% ipython --no-banner

In [1]: import numpy as np

In [2]: np.set_printoptions(precision=1, suppress=True, linewidth=140, legacy="1.25")

In [3]: rng = np.random.default_rng(99794)

In [4]: th = rng.uniform(0, 2 * np.pi, 34)

In [5]: O, _ = np.linalg.qr(np.array([[-0.1, 1.2], [-0.3, 0.7], [1.9, 1.9], [-0.8, 1.4]]))

In [6]: data = 3 * np.c_[np.cos(th), np.sin(th)] @ O.T

In [7]: print(data.round(1) + 0)
[[ 1.5  1.   0.9  2.2]
 [ 1.3  0.8  2.   1.6]
 [-1.5 -1.1 -0.6 -2.3]
 [-0.1 -0.4  2.8 -1. ]
 [-0.8 -0.9  1.9 -2. ]
 [ 0.7  0.2  2.9  0.3]
 [ 1.1  0.5  2.6  1. ]
 [-1.  -1.   1.5 -2.2]
 [-1.1 -1.   1.1 -2.3]
 [-1.1 -0.6 -2.5 -1. ]
 [ 1.5  1.   1.1  2.1]
 [ 0.3  0.5 -2.6  1.3]
 [ 0.8  0.8 -2.   2. ]
 [ 1.5  1.1  0.4  2.4]
 [-1.4 -1.1  0.  -2.4]
 [-0.6 -0.7  2.3 -1.7]
 [ 0.  -0.3  2.8 -0.9]
 [-0.5 -0.6  2.4 -1.6]
 [-1.4 -0.8 -1.8 -1.7]
 [ 1.   0.4  2.7  0.7]
 [ 0.7  0.8 -2.2  1.8]
 [-0.3 -0.5  2.6 -1.4]
 [-1.2 -0.7 -2.3 -1.3]
 [-1.4 -1.1 -0.1 -2.4]
 [ 0.4  0.   3.  -0.3]
 [-0.7 -0.2 -2.9 -0.3]
 [-1.3 -0.7 -2.1 -1.5]
 [-1.3 -0.7 -2.2 -1.4]
 [-1.3 -0.7 -2.2 -1.4]
 [-0.9 -0.4 -2.8 -0.6]
 [-0.3  0.1 -2.9  0.5]
 [ 0.   0.3 -2.8  1. ]
 [-0.9 -0.9  1.7 -2.1]
 [ 1.5  1.   0.8  2.2]]

In [8]: idx = data[:, 2] > np.median(data[:, 2])

In [9]: f = data[idx].mean(axis=0) - data[~idx].mean(axis=0)

In [10]: print(idx.astype(int))
[1 1 0 1 1 1 1 1 1 0 1 0 0 0 0 1 1 1 0 1 0 1 0 0 1 0 0 0 0 0 0 0 1 1]

In [11]: print(((data - data.mean(axis=0)) @ f > 0).astype(int))
[1 1 0 1 1 1 1 1 1 0 1 0 0 1 0 1 1 1 0 1 0 1 0 0 1 0 0 0 0 0 0 0 1 1]

In [12]: C2 = np.cov(data, rowvar=False)

In [13]: print(np.round(np.linalg.eigvalsh(C2)[::-1], 1) + 0)
[5. 4. 0. 0.]

In [14]: print(np.round(np.polyfit(data[:, 3], data[:, 0], 1), 1) + 0)
[0.6 0. ]

In [15]: print(C2)
[[ 1.1  0.7  0.8  1.5]
 [ 0.7  0.5  0.1  1.2]
 [ 0.8  0.1  4.8 -0.2]
 [ 1.5  1.2 -0.2  2.6]]

In [16]: print(data.std(axis=0))
[1.  0.7 2.2 1.6]

In [17]: print(np.argsort(-data.std(axis=0).round(6), kind="stable"))
[2 3 0 1]

In [18]: Xc = data - data.mean(axis=0)

In [19]: U, sig, Vh = np.linalg.svd(Xc, full_matrices=False)

In [20]: print(round(float((sig ** 2).sum() ** 2 / (sig ** 4).sum()), 1))
2.0

In [21]: print(np.round(Xc.mean(axis=0), 1) + 0)
[0. 0. 0. 0.]

In [22]: print(Vh[0] * np.sign(Vh[0, np.abs(Vh[0]).argmax()]))
[0.3 0.1 1.  0.1]

In [23]: print((np.sign(U[:, 0]) == np.sign(U[0, 0])).astype(int))
[1 1 0 1 1 1 1 1 1 0 1 0 0 1 0 1 1 1 0 1 0 1 0 0 1 0 0 0 0 0 0 0 1 1]

In [24]: print(np.abs(U[:, 0]).argmax())
5

In [25]: print(np.abs(Vh[0]).argmax())
2

In [26]: print(sig.round(1) + 0)
[12.9 11.5  0.   0. ]

In [27]: print(np.round(sig ** 2 / (sig ** 2).sum(), 1) + 0)
[0.6 0.4 0.  0. ]

In [28]: print(np.searchsorted(np.cumsum(sig ** 2) / (sig ** 2).sum(), 0.9) + 1)
2

In [29]: Xc = data - data.mean(axis=0)

In [30]: evecs = np.linalg.svd(Xc)[2][:2]

In [31]: A2 = Xc - Xc @ evecs.T @ evecs

In [32]: print(np.round(np.cov(Xc @ evecs.T, rowvar=False), 1) + 0)
[[5. 0.]
 [0. 4.]]

In [33]: print(np.linalg.norm(A2, axis=1).round(6).argmax())
0

In [34]: print(np.round(A2.std(axis=0), 1) + 0)
[0. 0. 0. 0.]
